% ipython --no-banner

In [1]: import numpy as np

In [2]: np.set_printoptions(precision=3, suppress=True, linewidth=120, floatmode="fixed")

In [3]: feats = np.load("dump.npy")

In [4]: feats
Out[4]: 
array([[-3,  0,  0,  0],
       [-2, -3,  0,  0],
       [ 0,  0, -3,  0],
       [ 0,  0, -2, -3]])

In [5]: # triangular: eigenvalues sit on the diagonal

In [6]: Y = feats ** -1
---------------------------------------------------------------------------
ValueError                                Traceback (most recent call last)
Cell In[6], line 1
----> 1 Y = feats ** -1

ValueError: Integers to negative integer powers are not allowed.

In [7]: Y = np.linalg.invert(feats)
---------------------------------------------------------------------------
AttributeError                            Traceback (most recent call last)
Cell In[7], line 1
----> 1 Y = np.linalg.invert(feats)

AttributeError: module 'numpy.linalg' has no attribute 'invert'

In [8]: Y = np.linalg.inv(feats)

In [9]: feats @ Y
Out[9]: 
array([[1.000, 0.000, 0.000, 0.000],
       [0.000, 1.000, 0.000, 0.000],
       [0.000, 0.000, 1.000, 0.000],
       [0.000, 0.000, 0.000, 1.000]])

In [10]: Y
Out[10]: 
array([[-0.333, -0.000, -0.000, -0.000],
       [ 0.222, -0.333, -0.000, -0.000],
       [-0.000, -0.000, -0.333, -0.000],
       [-0.000, -0.000,  0.222, -0.333]])

In [11]: round(np.linalg.det(feats) * np.linalg.det(Y), 3)
Out[11]: np.float64(1.0)

In [12]: np.allclose(Y, feats.T)
Out[12]: False

In [13]: (np.abs(Y) > 1e-9).astype(int)
Out[13]: 
array([[1, 0, 0, 0],
       [1, 1, 0, 0],
       [0, 0, 1, 0],
       [0, 0, 1, 1]])

In [14]: Y = feats / np.sqrt((feats ** 2).mean(axis=1, keepdims=True))

In [15]: feats - feats.mean(axis=1, keepdims=True)
Out[15]: 
array([[-2.250,  0.750,  0.750,  0.750],
       [-0.750, -1.750,  1.250,  1.250],
       [ 0.750,  0.750, -2.250,  0.750],
       [ 1.250,  1.250, -0.750, -1.750]])

In [16]: np.linalg.matrix_rank(Y) == np.linalg.matrix_rank(feats)
Out[16]: np.True_

In [17]: Y = feats / np.linalg.norm(feats, axis=1, keepdims=True)

In [18]: C2 = Y @ Y.T

In [19]: (np.abs(C2) > 0.9).astype(int)
Out[19]: 
array([[1, 0, 0, 0],
       [0, 1, 0, 0],
       [0, 0, 1, 0],
       [0, 0, 0, 1]])

In [20]: np.linalg.norm(Y, axis=1)
Out[20]: array([1.000, 1.000, 1.000, 1.000])

In [21]: np.argwhere(np.triu(np.abs(C2) > 0.95, 1))
Out[21]: array([], shape=(0, 2), dtype=int64)

In [22]: C2[2]
Out[22]: array([0.000, 0.000, 1.000, 0.555])

In [23]: round(float(np.degrees(np.arccos(np.clip(C2[2, 3], -1, 1)))), 3)
Out[23]: 56.31

In [24]: left, sigma, Vh = np.linalg.svd(feats, full_matrices=False)

In [25]: sigma / sigma[0]
Out[25]: array([1.000, 1.000, 0.519, 0.519])

In [26]: sigma
Out[26]: array([4.162, 4.162, 2.162, 2.162])

In [27]: np.cumsum(sigma ** 2) / np.sum(sigma ** 2)
Out[27]: array([0.394, 0.787, 0.894, 1.000])

In [28]: W0 = np.loadtxt("out16.csv", delimiter=",")

In [29]: W0
Out[29]: 
array([[-0.410, -3.399,  2.291, -2.325,  2.544, -2.094],
       [ 2.389,  2.641,  0.458,  2.225, -1.226, -0.800],
       [ 2.658, -1.145,  3.329,  0.296,  1.176, -3.142],
       [-0.519, -2.045,  1.388, -1.226,  1.057, -1.013],
       [ 2.558,  1.004,  1.750,  1.418,  0.370, -2.004],
       [-1.178,  2.127, -2.958,  0.975, -1.772,  1.883],
       [ 2.775,  0.792,  1.858,  1.099,  0.718, -1.606],
       [ 1.295, -0.284,  1.437, -0.268,  0.679, -1.449],
       [ 0.009,  1.863, -1.228,  0.931, -1.497,  1.399],
       [-2.795, -3.041, -0.499, -2.920,  0.858,  0.480],
       [ 3.046,  6.132, -2.368,  4.831, -3.772,  0.692],
       [ 0.268,  3.303, -2.600,  1.777, -2.432,  1.451],
       [ 2.847,  2.740,  0.544,  2.682, -0.835, -0.915],
       [ 1.239, -2.610,  2.884, -0.816,  1.630, -2.882],
       [-1.810, -4.813,  2.903, -3.137,  3.178, -1.433],
       [ 1.095,  3.094, -0.820,  1.733, -2.370,  0.294],
       [ 3.051,  4.355, -0.344,  3.327, -1.958, -0.426],
       [ 0.015, -2.160,  1.073, -0.818,  1.100, -1.284],
       [-2.251, -2.365,  0.760, -2.356,  1.715,  0.153],
       [-0.294, -1.410,  1.767, -0.882,  0.873, -1.296],
       [-0.373, -1.756,  1.344, -0.900,  0.977, -0.812],
       [ 0.128,  0.301, -0.617,  0.567, -0.346,  0.011],
       [ 2.576,  0.790,  1.301,  1.595,  0.371, -1.988],
       [ 2.551, -1.133,  2.976,  0.150,  1.733, -2.540],
       [ 1.460,  0.153,  1.303,  0.015,  1.017, -1.789],
       [ 0.286,  3.014, -2.714,  1.980, -2.353,  1.221],
       [ 1.718,  4.257, -2.150,  3.356, -2.953,  1.955],
       [ 2.694, -1.083,  3.314,  0.574,  1.878, -3.205],
       [-2.957, -5.550,  2.039, -4.213,  3.409, -1.371],
       [-2.705, -2.842, -0.356, -2.480,  1.328,  0.537],
       [-0.077,  1.474, -1.398,  1.357, -1.482,  0.512],
       [ 2.552, -0.518,  2.784,  0.385,  1.661, -2.541],
       [ 2.635,  4.288, -0.758,  3.362, -1.868, -0.056],
       [ 1.449,  2.807, -0.590,  2.641, -1.875,  0.194],
       [-0.116, -1.775,  1.617, -0.477,  1.367, -1.305],
       [ 0.456, -1.487,  1.221, -0.929,  0.905, -1.289]])

In [30]: D = np.linalg.norm(W0[:, None] - W0[None], axis=-1)

In [31]: np.flatnonzero(D[32] < D.mean() / 2)
Out[31]: array([ 1, 12, 15, 16, 26, 32, 33])

In [32]: D.mean(axis=1).argmax()
Out[32]: np.int64(10)

In [33]: (D + 1e9 * np.eye(36)).round(6).argmin(axis=1)
Out[33]: 
array([14, 12, 27, 20, 22, 25,  4, 24, 30, 29, 26, 25,  1, 23, 28, 33, 32, 20, 29, 20,  3, 30,  4, 31,  7, 11, 11,  2,
       14,  9,  8, 23, 16, 15, 19, 17])

In [34]: Y = W0 / np.linalg.norm(W0, axis=1, keepdims=True)

In [35]: C2 = Y @ Y.T

In [36]: np.linalg.norm(Y, axis=1)
Out[36]: 
array([1.000, 1.000, 1.000, 1.000, 1.000, 1.000, 1.000, 1.000, 1.000, 1.000, 1.000, 1.000, 1.000, 1.000, 1.000, 1.000,
       1.000, 1.000, 1.000, 1.000, 1.000, 1.000, 1.000, 1.000, 1.000, 1.000, 1.000, 1.000, 1.000, 1.000, 1.000, 1.000,
       1.000, 1.000, 1.000, 1.000])
